% ipython --no-banner

In [1]: import numpy as np

In [2]: np.set_printoptions(precision=3, suppress=True, linewidth=120, legacy="1.25")

In [3]: feats = np.load("test17.npy")

In [4]: print(feats)
[[ 1  3  2  1  0]
 [ 2  3  1  2  1]
 [ 1  3  1  2  1]
 [-3 -3  0 -3 -2]]

In [5]: vec = np.array([2, 0, 1, 2, 2])

In [6]: a = np.maximum(feats @ vec, 0)

In [7]: print(feats.T @ a)
[37 78 32 46 20]

In [8]: print(np.maximum(feats @ (3 * vec), 0))
[18 33 27  0]

In [9]: print(np.tanh(feats @ vec))
[ 1.  1.  1. -1.]

In [10]: out = feats[0, 0] * feats[1:] - np.outer(feats[1:, 0], feats[0])

In [11]: print(out)
[[ 0 -3 -3  0  1]
 [ 0  0 -1  1  1]
 [ 0  6  6  0 -2]]

In [12]: print(np.linalg.matrix_rank(out), np.linalg.matrix_rank(feats))
2 3

In [13]: print(np.flatnonzero(~out.round(6).any(axis=1)))
[]

In [14]: print([round(float(x), 3) for x in np.linalg.svd(out, compute_uv=False)[:3]])
[9.791, 1.462, 0.0]

In [15]: print(np.linalg.matrix_rank(out, rtol=0.1))
2

In [16]: f, r1 = feats[2], feats[0]

In [17]: print(f @ r1)
14

In [18]: pr = (f @ r1) / (f @ f) * f

In [19]: print(np.outer(f, r1))
[[1 3 2 1 0]
 [3 9 6 3 0]
 [1 3 2 1 0]
 [2 6 4 2 0]
 [1 3 2 1 0]]

In [20]: print(pr)
[0.875 2.625 0.875 1.75  0.875]

In [21]: print(round(np.linalg.norm(f + r1) ** 2 + np.linalg.norm(f - r1) ** 2, 3))
62.0

In [22]: arr = np.array([[3.0, 0.0, 0.0, 0.0],
    ...:     [0.0, 7.0, 2.0, 2.0],
    ...:     [0.0, 2.0, 4.0, 1.0],
    ...:     [0.0, 2.0, 1.0, 4.0]])

In [23]: print(arr)
[[3. 0. 0. 0.]
 [0. 7. 2. 2.]
 [0. 2. 4. 1.]
 [0. 2. 1. 4.]]

In [24]: print(round(np.abs(np.linalg.eigvals(arr)).max(), 3))
9.0

In [25]: print(arr @ arr)
[[ 9.  0.  0.  0.]
 [ 0. 57. 24. 24.]
 [ 0. 24. 21. 12.]
 [ 0. 24. 12. 21.]]

In [26]: print(np.allclose(arr, arr.T))
True

In [27]: arr.inv()
Traceback (most recent call last):
  Cell In[27], line 1
    arr.inv()
AttributeError: 'numpy.ndarray' object has no attribute 'inv'


In [28]: print(np.trace(arr))
18.0

In [29]: print((arr + arr.T) / 2)
[[3. 0. 0. 0.]
 [0. 7. 2. 2.]
 [0. 2. 4. 1.]
 [0. 2. 1. 4.]]

In [30]: W0 = np.loadtxt("x.csv", delimiter=",")

In [31]: print(W0)
[[ 0.862 -0.142 -1.274]
 [ 0.059 -0.145  0.11 ]
 [ 0.681 -0.989 -1.583]
 [-1.513  0.135  0.834]
 [-1.074  0.102  0.965]
 [ 1.882 -0.949 -2.113]
 [-2.106  0.791  2.412]
 [ 2.212 -0.677 -1.927]
 [ 0.028 -0.63  -0.563]
 [ 1.981 -1.186 -2.584]
 [-0.873  0.332  1.318]
 [ 2.472 -0.51  -2.447]
 [ 0.199  0.303 -0.391]
 [-0.756  0.325  1.3  ]
 [ 0.832 -0.685 -1.412]
 [-0.769  0.126  0.738]
 [-1.037  0.21   1.065]
 [-0.791  0.646  1.535]
 [ 0.802 -0.248 -0.904]
 [-1.09   0.58   1.05 ]]

In [32]: vec = np.array([-2, -1, 3])

In [33]: y = W0 @ vec

In [34]: print(np.linalg.solve(W0.T @ W0, W0.T @ y))
[-2. -1.  3.]

In [35]: rng = np.random.default_rng(70)

In [36]: y = y + 0.1 * rng.normal(size=20)

In [37]: print(y)
[ -5.412   0.256  -5.031   5.348   5.081  -9.3    10.703  -9.53   -1.043 -10.611   5.395 -11.623  -1.986   5.045
  -5.111   3.57    5.211   5.49   -4.102   4.85 ]

In [38]: c, *_ = np.linalg.lstsq(W0, y)

In [39]: print([round(float(np.linalg.norm(np.linalg.solve(W0.T @ W0 + lam * np.eye(3), W0.T @ y))), 2) for lam in (0, 1, 10, 100)])
[3.75, 3.31, 2.86, 1.44]

In [40]: print(c)
[-2.05  -1.01   2.967]
